In [1]: import numpy as np

In [2]: from numpy import linalg as LA

In [3]: np.set_printoptions(precision=3, suppress=True, linewidth=160)

In [4]: rng = np.random.default_rng(47)

In [5]: K = np.triu(rng.random((13, 13)) < 0.2, 1).astype(int)

In [6]: K = K + K.T

In [7]: K
Out[7]: 
array([[0, 0, 0, 1, 0, 0, 0, 0, 0, 1, 0, 0, 0],
       [0, 0, 0, 0, 0, 0, 1, 0, 1, 0, 1, 0, 0],
       [0, 0, 0, 0, 0, 0, 0, 0, 0, 0, 0, 0, 0],
       [1, 0, 0, 0, 0, 0, 1, 1, 0, 0, 1, 0, 0],
       [0, 0, 0, 0, 0, 0, 1, 0, 0, 0, 0, 0, 0],
       [0, 0, 0, 0, 0, 0, 1, 0, 0, 0, 0, 1, 1],
       [0, 1, 0, 1, 1, 1, 0, 0, 0, 0, 0, 0, 0],
       [0, 0, 0, 1, 0, 0, 0, 0, 0, 0, 0, 0, 0],
       [0, 1, 0, 0, 0, 0, 0, 0, 0, 0, 0, 0, 1],
       [1, 0, 0, 0, 0, 0, 0, 0, 0, 0, 0, 0, 0],
       [0, 1, 0, 1, 0, 0, 0, 0, 0, 0, 0, 0, 0],
       [0, 0, 0, 0, 0, 1, 0, 0, 0, 0, 0, 0, 0],
       [0, 0, 0, 0, 0, 1, 0, 0, 1, 0, 0, 0, 0]])

In [8]: np.unravel_index(np.abs(K).argmax(), K.shape)
Out[8]: (np.int64(0), np.int64(3))

In [9]: np.zeros(13, 13)
TypeError: Cannot interpret '13' as a data type


In [10]: LA.rank(K)
AttributeError: module 'numpy.linalg' has no attribute 'rank'


In [11]: np.count_nonzero(K)
Out[11]: np.int64(26)

In [12]: np.round(LA.svd(K, compute_uv=False), 3) + 0
Out[12]: array([2.655, 2.58 , 1.822, 1.731, 1.447, 1.2  , 1.   , 0.73 , 0.604, 0.583, 0.337, 0.309, 0.   ])

In [13]: K.sum(axis=1)
Out[13]: array([2, 3, 0, 4, 1, 3, 4, 1, 2, 1, 2, 1, 2])

In [14]: K.sum(axis=0)
Out[14]: array([2, 3, 0, 4, 1, 3, 4, 1, 2, 1, 2, 1, 2])

In [15]: LA.matrix_rank(K)
Out[15]: np.int64(12)

In [16]: x0 = np.array([1, 1, 0, 0, 0, 0, 2, 1, 2, 1, 2, 2, 1])

In [17]: (K * x0).sum(axis=1)
Out[17]: array([1, 6, 0, 6, 2, 5, 1, 0, 2, 1, 1, 0, 2])

In [18]: (K @ x0).argmax()
Out[18]: np.int64(1)

In [19]: LA.norm(K @ x0) <= LA.norm(K, 2) * LA.norm(x0) + 1e-9
Out[19]: np.True_

In [20]: K @ np.ones(13)
Out[20]: array([2., 3., 0., 4., 1., 3., 4., 1., 2., 1., 2., 1., 2.])

In [21]: round(float(LA.eigvalsh(K).min()), 3)
Out[21]: -2.58

In [22]: [round(float(LA.det(K[:i, :i])), 2) + 0 for i in range(1, 14)]
Out[22]: [0.0, 0.0, 0.0, 0.0, 0.0, 0.0, 0.0, 0.0, 0.0, 0.0, 0.0, 0.0, 0.0]

In [23]: K.sum(axis=0)
Out[23]: array([2, 3, 0, 4, 1, 3, 4, 1, 2, 1, 2, 1, 2])

In [24]: L = np.diag(K.sum(axis=1)) - K

In [25]: round(LA.det(L[1:, 1:]))
Out[25]: 0

In [26]: LA.matrix_rank(L)
Out[26]: np.int64(11)

In [27]: round(float(LA.norm(K, 2) / LA.norm(K)), 3)
Out[27]: 0.521

In [28]: np.argsort(-LA.norm(K, axis=0).round(6), kind="stable")[:3]
Out[28]: array([3, 6, 1])

In [29]: LA.matrix_rank(K, rtol=0.1)
Out[29]: np.int64(12)

In [30]: A = np.loadtxt("w.csv", delimiter=",")

In [31]: A
Out[31]: 
array([[-18.,  18., -16.,  16.],
       [  9.,  -9.,   8.,  -8.],
       [ -8.,   8.,  -4.,   4.],
       [  4.,  -4.,   2.,  -2.]])

In [32]: # looks like rank 2

In [33]: r = LA.matrix_rank(A)

In [34]: r
Out[34]: np.int64(2)

In [35]: ns = LA.svd(A)[2][r:].T

In [36]: [int(LA.matrix_rank(A[:, :j + 1])) for j in range(4)]
Out[36]: [1, 1, 2, 2]

In [37]: np.round(ns @ ns.T, 3) + 0
Out[37]: 
array([[0.5, 0.5, 0. , 0. ],
       [0.5, 0.5, 0. , 0. ],
       [0. , 0. , 0.5, 0.5],
       [0. , 0. , 0.5, 0.5]])

In [38]: np.allclose(A @ ns, 0)
Out[38]: True

In [39]: ns.shape
Out[39]: (4, 2)

In [40]: np.round(A @ ns, 3) + 0
Out[40]: 
array([[0., 0.],
       [0., 0.],
       [0., 0.],
       [0., 0.]])

In [41]: z = rng.permutation(4)

In [42]: z
Out[42]: array([0, 3, 1, 2])

In [43]: out = A[z][:, z]

In [44]: np.round(LA.det(out), 3), round(LA.det(A[z]), 3)
Out[44]: (np.float64(0.0), np.float64(0.0))

In [45]: np.round(np.sort(np.abs(LA.eigvals(out))), 3) + 0
Out[45]: array([ 0.   ,  0.   ,  3.456, 36.456])

In [46]: np.trace(out)
Out[46]: np.float64(-33.0)

In [47]: out = np.array([[2, 2, -2], [2, 3, 1], [3, -1, 2], [0, 0, 2]])

In [48]: LA.matrix_rank(A @ out)
Out[48]: np.int64(2)

In [49]: A @ out
Out[49]: 
array([[-48.,  34.,  54.],
       [ 24., -17., -27.],
       [-12.,  12.,  24.],
       [  6.,  -6., -12.]])

In [50]: np.einsum("ij,ij->i", A, A)
Out[50]: array([1160.,  290.,  160.,   40.])

In [51]: np.vstack([A, out.T]).shape
Out[51]: (7, 4)

In [52]: out.T @ A.T
Out[52]: 
array([[-48.,  24., -12.,   6.],
       [ 34., -17.,  12.,  -6.],
       [ 54., -27.,  24., -12.]])

In [53]: np.einsum("ik,kj->ji", A, out)
Out[53]: 
array([[-48.,  24., -12.,   6.],
       [ 34., -17.,  12.,  -6.],
       [ 54., -27.,  24., -12.]])

In [54]: np.einsum("ik,kj->ij", A, out)
Out[54]: 
array([[-48.,  34.,  54.],
       [ 24., -17., -27.],
       [-12.,  12.,  24.],
       [  6.,  -6., -12.]])

In [55]: out = A / LA.norm(A, axis=1, keepdims=True)

In [56]: gram = out @ out.T

In [57]: gram[0]
Out[57]: array([ 1.   , -1.   ,  0.966, -0.966])

In [58]: gram = A.T @ A

In [59]: np.trace(gram), (A ** 2).sum()
Out[59]: (np.float64(1650.0), np.float64(1650.0))

In [60]: np.round(LA.svd(A, compute_uv=False) ** 2, 3) + 0
Out[60]: array([1638.034,   11.966,    0.   ,    0.   ])

In [61]: np.allclose(gram, gram.T)
Out[61]: True

In [62]: data = np.vander(np.arange(15) - 4, 4, increasing=True)

In [63]: data
Out[63]: 
array([[   1,   -4,   16,  -64],
       [   1,   -3,    9,  -27],
       [   1,   -2,    4,   -8],
       [   1,   -1,    1,   -1],
       [   1,    0,    0,    0],
       [   1,    1,    1,    1],
       [   1,    2,    4,    8],
       [   1,    3,    9,   27],
       [   1,    4,   16,   64],
       [   1,    5,   25,  125],
       [   1,    6,   36,  216],
       [   1,    7,   49,  343],
       [   1,    8,   64,  512],
       [   1,    9,   81,  729],
       [   1,   10,  100, 1000]])

In [64]: LA.cond(data) > 100
Out[64]: np.True_

In [65]: np.argsort(-LA.norm(data, axis=0).round(6), kind="stable")[:3]
Out[65]: array([3, 2, 1])

In [66]: round(LA.norm(data, 2) / LA.norm(data), 3)
Out[66]: np.float64(1.0)

In [67]: LA.matrix_rank(data, rtol=0.1)
Out[67]: np.int64(1)

In [68]: round(np.log10(LA.cond(data)))
Out[68]: 3

In [69]: np.abs(LA.svd(data)[2][-1])
Out[69]: array([0.998, 0.024, 0.064, 0.006])

In [70]: mat = np.loadtxt("block6.csv", delimiter=",")

In [71]: mat
Out[71]: 
array([[ 1.,  1., -1., -1.,  1.,  1., -1., -1.],
       [ 1.,  1., -1., -1., -1., -1.,  1.,  1.],
       [ 1., -1., -1.,  1.,  1., -1., -1.,  1.],
       [ 1., -1.,  1., -1., -1.,  1., -1.,  1.],
       [ 1., -1., -1.,  1., -1.,  1.,  1., -1.],
       [ 1.,  1.,  1.,  1.,  1.,  1.,  1.,  1.],
       [ 1., -1.,  1., -1.,  1., -1.,  1., -1.],
       [ 1.,  1.,  1.,  1., -1., -1., -1., -1.]])

In [72]: Uu, sig, Vt = LA.svd(A)

In [73]: vecs = Vt[:(sig > 1e-8).sum()]

In [74]: x0 = A[1] + -1 * A[2] + rng.integers(2) * np.eye(4)[0]

In [75]: x0
Out[75]: array([ 18., -17.,  12., -12.])

In [76]: np.round(vecs.T @ vecs, 3) + 0
Out[76]: 
array([[ 0.5, -0.5,  0. ,  0. ],
       [-0.5,  0.5,  0. ,  0. ],
       [ 0. ,  0. ,  0.5, -0.5],
       [ 0. ,  0. , -0.5,  0.5]])

In [77]: np.diag(vecs.T @ vecs)
Out[77]: array([0.5, 0.5, 0.5, 0.5])

In [78]: np.allclose(vecs.T @ vecs @ x0, x0)
Out[78]: False

In [79]: LA.matrix_rank(np.vstack([A, x0]))
Out[79]: np.int64(3)

In [80]: u = np.array([1, 3])

In [81]: np.cross(mat[4, :3], mat[3, :3])
Out[81]: array([-2., -2.,  0.])

In [82]: np.polyval(u, mat[4])
Out[82]: array([4., 2., 2., 4., 2., 4., 4., 2.])

In [83]: out = LA.inv(mat)

In [84]: np.round(LA.cond(mat), 3)
Out[84]: np.float64(1.0)

In [85]: (np.abs(out) > 1e-9).astype(int)
Out[85]: 
array([[1, 1, 1, 1, 1, 1, 1, 1],
       [1, 1, 1, 1, 1, 1, 1, 1],
       [1, 1, 1, 1, 1, 1, 1, 1],
       [1, 1, 1, 1, 1, 1, 1, 1],
       [1, 1, 1, 1, 1, 1, 1, 1],
       [1, 1, 1, 1, 1, 1, 1, 1],
       [1, 1, 1, 1, 1, 1, 1, 1],
       [1, 1, 1, 1, 1, 1, 1, 1]])

In [86]: x0 = np.array([0, -5, 4, 4, 3, 3, 1, -5])

In [87]: h = np.maximum(mat @ x0, 0)

In [88]: np.maximum(mat @ (3 * x0), 0)
Out[88]: array([ 0.,  0.,  0.,  0., 33., 15., 33.,  3.])

In [89]: h
Out[89]: array([ 0.,  0.,  0.,  0., 11.,  5., 11.,  1.])

In [90]: np.tanh(mat @ x0)
Out[90]: array([-0.995, -1.   , -0.762, -0.762,  1.   ,  1.   ,  1.   ,  0.762])

In [91]: J = np.load("dump.npy")

In [92]: J
Out[92]: 
array([[0.02, 4.  , 0.  , 4.  , 5.  , 1.  , 3.  , 4.  , 2.  , 1.  , 2.  , 5.  , 2.  , 1.  , 5.  ],
       [2.  , 0.02, 5.  , 4.  , 1.  , 5.  , 1.  , 4.  , 3.  , 1.  , 1.  , 5.  , 3.  , 2.  , 0.  ],
       [0.  , 5.  , 2.02, 5.  , 0.  , 0.  , 0.  , 4.  , 4.  , 4.  , 1.  , 3.  , 4.  , 2.  , 3.  ],
       [0.  , 0.  , 4.  , 5.02, 2.  , 3.  , 2.  , 2.  , 1.  , 1.  , 4.  , 5.  , 3.  , 4.  , 1.  ],
       [3.  , 0.  , 5.  , 0.  , 1.02, 3.  , 3.  , 2.  , 0.  , 5.  , 1.  , 4.  , 1.  , 5.  , 4.  ],
       [0.  , 0.  , 1.  , 0.  , 3.  , 4.02, 2.  , 1.  , 3.  , 0.  , 5.  , 0.  , 4.  , 1.  , 5.  ],
       [5.  , 1.  , 4.  , 2.  , 1.  , 2.  , 1.02, 2.  , 2.  , 2.  , 2.  , 3.  , 4.  , 4.  , 0.  ],
       [3.  , 2.  , 0.  , 3.  , 3.  , 2.  , 1.  , 5.02, 5.  , 5.  , 2.  , 1.  , 4.  , 4.  , 1.  ],
       [2.  , 5.  , 4.  , 0.  , 3.  , 1.  , 4.  , 2.  , 3.02, 5.  , 1.  , 5.  , 4.  , 0.  , 3.  ],
       [4.  , 3.  , 0.  , 3.  , 0.  , 1.  , 3.  , 5.  , 0.  , 3.02, 4.  , 5.  , 2.  , 4.  , 5.  ],
       [1.  , 5.  , 2.  , 5.  , 3.  , 1.  , 0.  , 1.  , 3.  , 0.  , 4.02, 0.  , 3.  , 5.  , 5.  ],
       [3.  , 0.  , 0.  , 5.  , 2.  , 4.  , 4.  , 1.  , 2.  , 1.  , 4.  , 4.02, 3.  , 0.  , 4.  ],
       [0.  , 1.  , 2.  , 1.  , 4.  , 1.  , 5.  , 3.  , 5.  , 3.  , 2.  , 5.  , 3.02, 4.  , 1.  ],
       [2.  , 2.  , 4.  , 4.  , 4.  , 5.  , 2.  , 0.  , 1.  , 3.  , 0.  , 0.  , 1.  , 1.02, 4.  ],
       [0.  , 4.  , 0.  , 4.  , 5.  , 1.  , 3.  , 4.  , 2.  , 1.  , 2.  , 5.  , 2.  , 1.  , 5.02]])

In [93]: u, r1 = J[10], J[0]

In [94]: round(u @ u, 3)
Out[94]: np.float64(150.16)

In [95]: np.round(u @ r1, 3)
Out[95]: np.float64(110.06)

In [96]: p = (u @ r1) / (u @ u) * u

In [97]: LA.matrix_rank(np.outer(u, r1))
Out[97]: np.int64(1)

In [98]: round(float((r1 - p) @ u), 3)
Out[98]: 0.0

In [99]: r1 - p
Out[99]: array([-0.713,  0.335, -1.466,  0.335,  2.801,  0.267,  3.   ,  3.267, -0.199,  1.   , -0.946,  5.   , -0.199, -2.665,  1.335])
